$ python -q
>>> import numpy as np
>>> np.set_printoptions(precision=2, suppress=True, linewidth=140)
>>> tidy = lambda a: np.round(a, 2) + 0
>>> feats = np.loadtxt("arr.csv", delimiter=",")
>>> tidy(feats)
array([[-0.3 , -0.95],
       [ 0.59, -0.21],
       [-0.07,  0.1 ],
       [ 0.74, -0.21]])
>>> tidy(np.linalg.svd(feats, compute_uv=False))
array([1., 1.])
>>> tidy(feats.T @ feats)
array([[1., 0.],
       [0., 1.]])
>>> tidy(feats[:, 0] @ feats[:, 1])
np.float64(0.0)
>>> tidy(np.linalg.norm(feats, axis=0))
array([1., 1.])
>>> left, s, VT = np.linalg.svd(feats, full_matrices=False)
>>> tidy(left.T @ feats @ VT.T)
array([[1., 0.],
       [0., 1.]])
>>> tidy(left.T @ left)
array([[1., 0.],
       [0., 1.]])
>>> tidy(s)
array([1., 1.])
>>> P = feats @ np.linalg.solve(feats.T @ feats, feats.T)
>>> np.trace(P)
np.float64(2.0)
>>> tidy(P @ feats[:, 0])
array([-0.3 ,  0.59, -0.07,  0.74])
>>> tidy(np.linalg.eigvalsh(P))
array([0., 0., 1., 1.])
>>> tidy((np.eye(4) - P) @ feats)
array([[0., 0.],
       [0., 0.],
       [0., 0.],
       [0., 0.]])
>>> Q = feats.astype(float).copy()
>>> for j in range(2):
...     Q[:, j] -= Q[:, :j] @ (Q[:, :j].T @ Q[:, j])
...     Q[:, j] /= np.linalg.norm(Q[:, j])
... 
>>> tidy(Q.T @ feats)
array([[1., 0.],
       [0., 1.]])
>>> x0 = np.array([4, 5])
>>> y = feats @ x0
>>> tidy(np.linalg.lstsq(feats, y)[0])
array([4., 5.])
>>> tidy(np.linalg.solve(feats.T @ feats, feats.T @ y))
array([4., 5.])
>>> rng = np.random.default_rng(22)
>>> y = y + 0.1 * rng.normal(size=4)
>>> tidy(y)
array([-6.08,  1.23,  0.1 ,  1.89])
>>> coef, *_ = np.linalg.lstsq(feats, y)
>>> tidy(feats.T @ (y - feats @ coef))
array([0., 0.])
>>> [round(float(np.linalg.norm(np.linalg.solve(feats.T @ feats + lam * np.eye(2), feats.T @ y))), 2) for lam in (0, 1, 10, 100)]
[6.49, 3.24, 0.59, 0.06]
>>> Q, _ = np.linalg.qr(np.array([[0.7, 0.9], [-0.1, -0.7], [0.5, -0.4], [1.3, 0.3], [0.3, 0.3]]))
>>> E = Q @ Q.T
>>> tidy(E)
array([[ 0.51, -0.36, -0.16,  0.26,  0.17],
       [-0.36,  0.35,  0.29,  0.06, -0.11],
       [-0.16,  0.29,  0.38,  0.35, -0.03],
       [ 0.26,  0.06,  0.35,  0.7 ,  0.12],
       [ 0.17, -0.11, -0.03,  0.12,  0.06]])
>>> Y = np.array([[0, 2, 3], [2, 1, 4]])
>>> W2 = np.kron(Y, E)
>>> np.linalg.matrix_rank(W2)
np.int64(4)
>>> tidy(np.linalg.norm(W2, 2)), tidy(np.linalg.norm(Y, 2) * np.linalg.norm(E, 2))
(np.float64(5.62), np.float64(5.62))
>>> W2.shape
(10, 15)
